$ python -q
>>> import numpy as np
>>> np.set_printoptions(precision=1, suppress=True, linewidth=120)
>>> K = np.loadtxt("mat.csv", delimiter=",")
>>> print(K)
[[ 4.  9.  1.  9.  0.  0.  4.  2.  9.  3.  8.  3.]
 [ 4.  9.  1.  9.  0.  0.  4.  2.  9.  3.  8.  3.]
 [ 5. 10.  2. 10.  1.  1.  5.  3. 10.  4.  9.  4.]
 [ 4.  9.  1.  9.  0.  0.  4.  2.  9.  3.  8.  3.]
 [ 4.  9.  1.  9.  0.  0.  4.  2.  9.  3.  8.  3.]
 [ 4.  9.  1.  9.  0.  0.  4.  2.  9.  3.  8.  3.]
 [ 5. 10.  2. 10.  1.  1.  5.  3. 10.  4.  9.  4.]
 [ 2.  7. -1.  7. -2. -2.  2.  0.  7.  1.  6.  1.]]
>>> # row 1 repeats row 0
>>> print(np.round(np.linalg.norm(K, 2) / np.linalg.norm(K), 1))
1.0
>>> np.argsort(-np.linalg.norm(K, axis=0).round(6), kind="stable")[:3]
array([1, 3, 8])
>>> np.linalg.lstsq(K[:-1].T, K[-1])[2]
np.int32(2)
>>> try:
...     np.linalg.inv(K)
... except np.linalg.LinAlgError as e:
...     print(repr(e))
... 
LinAlgError('Last 2 dimensions of the array must be square')
>>> round(float(np.trace(np.linalg.pinv(K) @ K)), 1)
2.0
>>> E = np.load("data.npy")
>>> print(E)
[[6. 0. 0. 0. 0. 0. 0.]
 [0. 6. 5. 0. 0. 0. 5.]
 [0. 5. 6. 0. 0. 0. 5.]
 [0. 0. 0. 6. 5. 5. 0.]
 [0. 0. 0. 5. 6. 5. 0.]
 [0. 0. 0. 5. 5. 6. 0.]
 [0. 5. 5. 0. 0. 0. 6.]]
>>> ev, V = np.linalg.eigh(E)
>>> x0 = np.array([0, -1, -2, 0, 0, -1, 1])
>>> x0 @ E @ x0
np.float64(32.0)
>>> print(np.linalg.eigvalsh(E[1:, 1:]))
[ 1.  1.  1.  1. 16. 16.]
>>> mat = np.tril(np.array([[3, -9, -5, 1, 4, -6],
...     [-4, 7, -7, 6, -6, 1],
...     [-5, 6, -7, 7, 9, -9],
...     [2, 4, 3, 9, 3, -3],
...     [2, 1, 0, -8, -4, -7],
...     [-7, -9, -6, -9, 0, 5]]), -1) + np.eye(6, dtype=int)
>>> mat
array([[ 1,  0,  0,  0,  0,  0],
       [-4,  1,  0,  0,  0,  0],
       [-5,  6,  1,  0,  0,  0],
       [ 2,  4,  3,  1,  0,  0],
       [ 2,  1,  0, -8,  1,  0],
       [-7, -9, -6, -9,  0,  1]])
>>> # triangular, det is the product of the diagonal
>>> M2 = mat / np.linalg.norm(mat, axis=1, keepdims=True)
>>> gram = M2 @ M2.T
>>> gram.round(1) + 0
array([[ 1. , -1. , -0.6,  0.4,  0.2, -0.4],
       [-1. ,  1. ,  0.8, -0.2, -0.2,  0.3],
       [-0.6,  0.8,  1. ,  0.4, -0.1, -0.2],
       [ 0.4, -0.2,  0.4,  1. ,  0. , -0.9],
       [ 0.2, -0.2, -0.1,  0. ,  1. ,  0.4],
       [-0.4,  0.3, -0.2, -0.9,  0.4,  1. ]])
>>> np.linalg.norm(M2, axis=1)
array([1., 1., 1., 1., 1., 1.])
>>> np.argwhere(np.triu(np.abs(gram) > 0.95, 1))
array([[0, 1]])
>>> (gram - 2 * np.eye(6)).round(6).argmax(axis=1)
array([3, 2, 1, 2, 5, 4])
>>> (np.abs(gram) > 0.9).astype(int)
array([[1, 1, 0, 0, 0, 0],
       [1, 1, 0, 0, 0, 0],
       [0, 0, 1, 0, 0, 0],
       [0, 0, 0, 1, 0, 0],
       [0, 0, 0, 0, 1, 0],
       [0, 0, 0, 0, 0, 1]])
>>> Uu, sigma, Vt = np.linalg.svd(mat)
>>> sigma.round(1) + 0
array([17. ,  8.6,  8.1,  1. ,  0.4,  0. ])
>>> np.argmax(sigma[:-1] / (sigma[1:] + 1e-6)) + 1
np.int64(5)
>>> M2 = Uu[:, :5] @ np.diag(sigma[:5]) @ Vt[:5]
>>> np.linalg.matrix_rank(M2)
np.int64(5)
>>> np.round(np.linalg.norm(mat - M2) / np.linalg.norm(mat), 1)
np.float64(0.0)
>>> np.linalg.matrix_rank(mat, rtol=0.05)
np.int64(4)
>>> np.sort(np.abs(np.linalg.eigvals(mat)))
array([1., 1., 1., 1., 1., 1.])
>>> round(float(np.abs(np.linalg.eigvals(mat)).max()), 1)
1.0
>>> x0 = np.array([2, 0, 3, 2, 2, 1])
>>> h = np.maximum(mat @ x0, 0)
>>> mat * (h > 1e-9)[:, None]
array([[1, 0, 0, 0, 0, 0],
       [0, 0, 0, 0, 0, 0],
       [0, 0, 0, 0, 0, 0],
       [2, 4, 3, 1, 0, 0],
       [0, 0, 0, 0, 0, 0],
       [0, 0, 0, 0, 0, 0]])
>>> np.flatnonzero(h > 1e-9)
array([0, 3])
>>> print(np.maximum(mat @ x0, 0) - np.maximum(-mat @ x0, 0))
[  2  -8  -7  15 -10 -49]
>>> h
array([ 2,  0,  0, 15,  0,  0])
>>> M2 = mat / np.sqrt((mat ** 2).mean(axis=1, keepdims=True))
>>> M2[5]
array([-1.1, -1.4, -0.9, -1.4,  0. ,  0.2])
>>> np.linalg.norm(M2, axis=1)
array([2.4, 2.4, 2.4, 2.4, 2.4, 2.4])
>>> W0 = np.load("w.npy")
>>> W0
array([[-19.3,   0.5,  10. ],
       [-20.7,  -0.1,   9.9],
       [-19.8,   0.7,  10.3],
       [-20.7,   0.2,  11. ],
       [-18.4,   1.2,  11.5],
       [-19.7,   0.3,  11.9],
       [-21.3,   0.2,  10.2],
       [-19.4,   1. ,  10.6],
       [-19.7,  -1.4,  11.2],
       [-21. ,   0.2,  10.7],
       [-20.5,   0.2,   8.9],
       [-20.8,   0.1,  11.3],
       [-22.1,  -0.8,   8.8],
       [-19.9,   0.7,  10.1]])
>>> Ac = W0 - W0.mean(axis=0)
>>> V = np.linalg.svd(Ac)[2][:1]
>>> M2 = Ac - Ac @ V.T @ V
>>> (Ac @ V.T).std(axis=0)
array([1.1])
>>> np.linalg.norm(M2, axis=1).round(6).argmax()
np.int64(8)
>>> print(np.round(np.linalg.norm(M2) / np.linalg.norm(Ac), 1))
0.6
>>> M2.std(axis=0)
array([0.4, 0.5, 0.5])
>>> np.diag(V.T @ V)
array([0.5, 0.1, 0.4])
>>> print(np.cov(Ac @ V.T, rowvar=False))
1.421764222334069
>>> Ac = W0 - W0.mean(axis=0)
>>> Uu, sigma, Vt = np.linalg.svd(Ac, full_matrices=False)
>>> round(float((sigma ** 2).sum() ** 2 / (sigma ** 4).sum()), 1)
2.0
>>> np.abs(Uu[:, 0]).argmax()
np.int64(12)
>>> np.abs(Vt[-1])
array([0.6, 0.8, 0.3])
>>> print(Vt[0] * np.sign(Vt[0, np.abs(Vt[0]).argmax()]))
[0.7 0.3 0.6]
>>> np.searchsorted(np.cumsum(sigma ** 2) / (sigma ** 2).sum(), 0.9) + 1
np.int64(3)
>>> sigma
array([4.3, 2.6, 1.8])
>>> sigma ** 2 / (sigma ** 2).sum()
array([0.6, 0.2, 0.1])
>>> M2 = np.array([[1, 1], [1, -1]])
>>> rng = np.random.default_rng(737)
>>> J = np.kron(M2, np.kron(M2, M2))[rng.permutation(8)][:14]
>>> print(J)
[[ 1 -1 -1  1  1 -1 -1  1]
 [ 1  1  1  1  1  1  1  1]
 [ 1 -1  1 -1  1 -1  1 -1]
 [ 1  1  1  1 -1 -1 -1 -1]
 [ 1  1 -1 -1 -1 -1  1  1]
 [ 1  1 -1 -1  1  1 -1 -1]
 [ 1 -1  1 -1 -1  1 -1  1]
 [ 1 -1 -1  1 -1  1  1 -1]]
>>> t3 = np.stack([J, -1 * J, J[::-1]])
>>> np.linalg.matrix_rank(t3.reshape(3, -1))
np.int64(2)
>>> (t3 @ J.T).shape
(3, 8, 8)
>>> np.linalg.norm(t3, axis=(1, 2))
array([8., 8., 8.])
>>> np.linalg.matrix_rank(t3)
array([8, 8, 8])
>>> t3.sum(axis=0)
array([[ 1, -1, -1,  1, -1,  1,  1, -1],
       [ 1, -1,  1, -1, -1,  1, -1,  1],
       [ 1,  1, -1, -1,  1,  1, -1, -1],
       [ 1,  1, -1, -1, -1, -1,  1,  1],
       [ 1,  1,  1,  1, -1, -1, -1, -1],
       [ 1, -1,  1, -1,  1, -1,  1, -1],
       [ 1,  1,  1,  1,  1,  1,  1,  1],
       [ 1, -1, -1,  1,  1, -1, -1,  1]])
>>> t3.shape
(3, 8, 8)
